% ipython --no-banner

In [1]: import numpy as np

In [2]: from numpy import linalg as LA

In [3]: np.set_printoptions(precision=1, suppress=True, linewidth=160, legacy="1.25")

In [4]: feats = np.load("mat.npy")

In [5]: feats.round(1) + 0
Out[5]: 
array([[ 0.2, -0.1, -0.1, -0.4],
       [-0.1,  0. ,  0. ,  0.1],
       [-0.1,  0. ,  0. ,  0.1],
       [-0.4,  0.1,  0.1,  0.7]])

In [6]: # column 2 repeats column 1

In [7]: r0, r1 = feats[0], feats[1]

In [8]: np.round(r0 @ r1, 1)
Out[8]: -0.1

In [9]: print(round(r0 @ r0, 1))
0.2

In [10]: pr = (r0 @ r1) / (r0 @ r0) * r0

In [11]: LA.matrix_rank(np.outer(r0, r1))
Out[11]: 1

In [12]: np.round(np.outer(r0, r1), 1) + 0
Out[12]: 
array([[ 0. ,  0. ,  0. ,  0. ],
       [ 0. ,  0. ,  0. ,  0. ],
       [ 0. ,  0. ,  0. ,  0. ],
       [ 0. ,  0. ,  0. , -0.1]])

In [13]: w, vecs = LA.eigh(feats)

In [14]: x0 = np.array([2, -2, -3, 0])

In [15]: (np.sign(vecs[:, -1].round(6)) == np.sign(vecs[0, -1].round(6))).astype(int)
Out[15]: array([1, 0, 0, 0])

In [16]: np.round(vecs * np.abs(w) @ vecs.T, 1) + 0
Out[16]: 
array([[ 0.3, -0.1, -0.1, -0.4],
       [-0.1,  0. ,  0. ,  0.1],
       [-0.1,  0. ,  0. ,  0.1],
       [-0.4,  0.1,  0.1,  0.7]])

In [17]: np.round(vecs * np.maximum(w, 0) @ vecs.T, 1) + 0
Out[17]: 
array([[ 0.3, -0.1, -0.1, -0.4],
       [-0.1,  0. ,  0. ,  0.1],
       [-0.1,  0. ,  0. ,  0.1],
       [-0.4,  0.1,  0.1,  0.7]])

In [18]: arr = np.load("dump.npy")

In [19]: arr
Out[19]: 
array([[ 0.8, -0.1,  3.7, -2.2, -2.5],
       [ 2.7,  1.9, -2.6,  2.3, -1.4],
       [ 0.9, -2.5,  2.9,  3. , -0.7],
       [-2.5, -2.2,  2.1,  2.7, -1.5],
       [-2.1, -3.1, -2.3,  2.3,  0. ],
       [ 2. , -2.3, -2.5, -2.1,  2.2],
       [ 3.5, -2.5, -0.5,  2.5, -0.3],
       [ 2.5, -2.5, -3.4, -1.2,  0.2],
       [-3.8,  0.3, -0.5,  3. ,  1. ],
       [ 0.2, -0.4,  1.2,  4. , -2.8],
       [ 4.3,  1.1,  2.1,  0.8, -0.2],
       [-2.3, -2.1, -1.4, -2.7, -2.3],
       [ 0.9,  1.1,  3.7,  1. ,  2.9],
       [ 1. , -2.3,  1.3,  0. ,  4.1]])

In [20]: B = arr / np.sqrt((arr ** 2).mean(axis=1, keepdims=True))

In [21]: LA.matrix_rank(B) == LA.matrix_rank(arr)
Out[21]: True
